$ ipython --no-banner

In [1]: import numpy as np

In [2]: np.set_printoptions(precision=1, suppress=True, linewidth=120)

In [3]: F = np.load("dump.npy")

In [4]: F
Out[4]: 
array([[ 0.5,  0.5, -1.1, -1.4,  0.1, -0.4,  0.5, -0.6, -1.1],
       [-0.2, -0.7, -0.6, -0.9, -0.1,  0.9,  1.6, -2.4,  0.1],
       [-0.5,  0.5, -0.6,  2.5,  0.2,  1.4, -2. ,  0.6,  0. ],
       [ 0.4, -0.8,  0.3, -0.5, -0.9, -0.1, -0.4,  0.1,  0.8],
       [ 0.8,  1.4,  0.7, -0.1,  0.1, -0.2, -0.9,  2.3,  0.5]])

In [5]: B = F / np.linalg.norm(F, axis=1, keepdims=True)

In [6]: cov = B @ B.T

In [7]: np.argwhere(np.triu(np.abs(cov) > 0.95, 1))
Out[7]: array([], shape=(0, 2), dtype=int64)

In [8]: round(np.degrees(np.arccos(np.clip(cov[1, 0], -1, 1))), 1)
Out[8]: np.float64(65.7)

In [9]: (np.abs(cov) > 0.9).astype(int)
Out[9]: 
array([[1, 0, 0, 0, 0],
       [0, 1, 0, 0, 0],
       [0, 0, 1, 0, 0],
       [0, 0, 0, 1, 0],
       [0, 0, 0, 0, 1]])

In [10]: np.linalg.norm(B, axis=1)
Out[10]: array([1., 1., 1., 1., 1.])

In [11]: t = np.radians(45)

In [12]: Rm = np.eye(9)

In [13]: Rm[2, 2] = Rm[1, 1] = np.cos(t)

In [14]: Rm[2, 1], Rm[1, 2] = -np.sin(t), np.sin(t)

In [15]: Rm
Out[15]: 
array([[ 1. ,  0. ,  0. ,  0. ,  0. ,  0. ,  0. ,  0. ,  0. ],
       [ 0. ,  0.7,  0.7,  0. ,  0. ,  0. ,  0. ,  0. ,  0. ],
       [ 0. , -0.7,  0.7,  0. ,  0. ,  0. ,  0. ,  0. ,  0. ],
       [ 0. ,  0. ,  0. ,  1. ,  0. ,  0. ,  0. ,  0. ,  0. ],
       [ 0. ,  0. ,  0. ,  0. ,  1. ,  0. ,  0. ,  0. ,  0. ],
       [ 0. ,  0. ,  0. ,  0. ,  0. ,  1. ,  0. ,  0. ,  0. ],
       [ 0. ,  0. ,  0. ,  0. ,  0. ,  0. ,  1. ,  0. ,  0. ],
       [ 0. ,  0. ,  0. ,  0. ,  0. ,  0. ,  0. ,  1. ,  0. ],
       [ 0. ,  0. ,  0. ,  0. ,  0. ,  0. ,  0. ,  0. ,  1. ]])

In [16]: B = F @ Rm.T

In [17]: np.linalg.svd(F, compute_uv=False), np.linalg.svd(B, compute_uv=False)
Out[17]: (array([4.9, 3.3, 2.1, 1.2, 1.1]), array([4.9, 3.3, 2.1, 1.2, 1.1]))

In [18]: np.abs(B - F).max(axis=0)
Out[18]: array([0. , 0.9, 1.2, 0. , 0. , 0. , 0. , 0. , 0. ])

In [19]: J = np.load("arr.npy")

In [20]: J
Out[20]: 
array([[ 0.8,  1.1, -1.8, -0.5],
       [ 3. ,  2.9, -6.1, -1.8],
       [-0.9, -1.2,  2.4,  0.5],
       [-2.1, -2. ,  4.2,  1.2],
       [ 0.1,  0.1, -0.1, -0.1],
       [ 0.8,  1.1, -2. , -0.5],
       [-0.1,  0.1, -0.1,  0. ],
       [ 0.9,  1.1, -2.1, -0.6],
       [ 1. ,  1. , -2.1, -0.6],
       [-3. , -3.2,  6.2,  1.7],
       [-3.1, -2.9,  6.5,  1.7],
       [-1. , -1. ,  2. ,  0.5],
       [ 2.9,  2.9, -6.3, -1.9],
       [ 1. ,  0.9, -2.1, -0.6],
       [-1.1, -1. ,  2.1,  0.5],
       [-2.9, -2.9,  6.3,  1.8],
       [-2. , -2.1,  4.3,  1.2],
       [ 2.9,  3. , -6.6, -1.8],
       [ 2. ,  2.1, -4.2, -1.3],
       [ 2.1,  2.1, -4.2, -1.1],
       [-2.9, -3.1,  6.3,  1.7],
       [ 1.1,  0.9, -2.1, -0.4],
       [-2. , -2. ,  4.2,  1.4],
       [-2.9, -3. ,  6.3,  1.8],
       [-1.9, -2. ,  4.4,  1.1],
       [-2.9, -3. ,  6.4,  1.8],
       [-0.2,  0.3, -0.1,  0.1],
       [-2. , -1.8,  4.2,  1.2],
       [-3.2, -2.9,  6.5,  1.8],
       [-3. , -3. ,  6.3,  1.7],
       [-2.8, -3.1,  6.2,  1.8]])

In [21]: def softmax(z):
    ...:     e = np.exp(z - z.max(axis=-1, keepdims=True))
    ...:     return e / e.sum(axis=-1, keepdims=True)
    ...: 

In [22]: np.round(softmax(J[30]), 1) + 0
Out[22]: array([0., 0., 1., 0.])

In [23]: np.round(softmax(10 * J[30]), 1) + 0
Out[23]: array([0., 0., 1., 0.])

In [24]: np.round(softmax(J[30] + -1), 1) + 0
Out[24]: array([0., 0., 1., 0.])

In [25]: att = J @ J.T / np.sqrt(4)

In [26]: softmax(att)[30] @ J
Out[26]: array([-3. , -3. ,  6.4,  1.8])

In [27]: softmax(att).round(6).argmax(axis=1)
Out[27]: 
array([17, 17, 28, 28, 17, 17, 17, 17, 17, 28, 28, 28, 17, 17, 28, 28, 28, 17, 17, 17, 28, 17, 28, 28, 28, 28, 17, 28,
       28, 28, 28])

In [28]: d = np.linalg.norm(J[:, None] - J[None], axis=-1)

In [29]: (d + 1e9 * np.eye(31)).round(6).argmin(axis=1)
Out[29]: 
array([ 5, 12, 14, 16,  6,  7,  4,  8, 13, 20, 28, 14,  1,  8, 11, 23,  3, 12, 19, 18, 23, 13,  3, 15, 16, 23,  6,  3,
       10, 20, 20])

In [30]: np.linalg.norm(J - J.mean(axis=0), axis=1)
Out[30]: 
array([4.1, 9.4, 1.1, 3.5, 2. , 4.2, 1.9, 4.4, 4.4, 6. , 6.2, 0.7, 9.5, 4.3, 0.8, 5.9, 3.5, 9.8, 7. , 7. , 6. , 4.3,
       3.5, 6. , 3.5, 6.1, 1.9, 3.3, 6.2, 6. , 5.9])

In [31]: d.mean(axis=1).argmax()
Out[31]: np.int64(17)

In [32]: d[23]
Out[32]: 
array([10.1, 15.4,  4.9,  2.5,  7.9, 10.2,  7.9, 10.4, 10.4,  0.3,  0.3,  5.3, 15.5, 10.3,  5.2,  0.1,  2.4, 15.8,
       13. , 13. ,  0.1, 10.3,  2.5,  0. ,  2.5,  0.1,  7.9,  2.6,  0.4,  0.1,  0.2])

In [33]: np.flatnonzero(d[23] < d.mean() / 2)
Out[33]: array([ 3,  9, 10, 15, 16, 20, 22, 23, 24, 25, 27, 28, 29, 30])

In [34]: Xc = J - J.mean(axis=0)

In [35]: left, sv, Vh = np.linalg.svd(Xc, full_matrices=False)

In [36]: np.searchsorted(np.cumsum(sv ** 2) / (sv ** 2).sum(), 0.9) + 1
Out[36]: np.int64(1)

In [37]: np.abs(left[:, 0]).argmax()
Out[37]: np.int64(17)

In [38]: Vh[0] * np.sign(Vh[0, np.abs(Vh[0]).argmax()])
Out[38]: array([-0.4, -0.4,  0.8,  0.2])

In [39]: (np.sign(left[:, 0]) == np.sign(left[0, 0])).astype(int)
Out[39]: array([1, 1, 0, 0, 1, 1, 1, 1, 1, 0, 0, 0, 1, 1, 0, 0, 0, 1, 1, 1, 0, 1, 0, 0, 0, 0, 1, 0, 0, 0, 0])

In [40]: round(float((sv ** 2).sum() ** 2 / (sv ** 4).sum()), 1)
Out[40]: 1.0
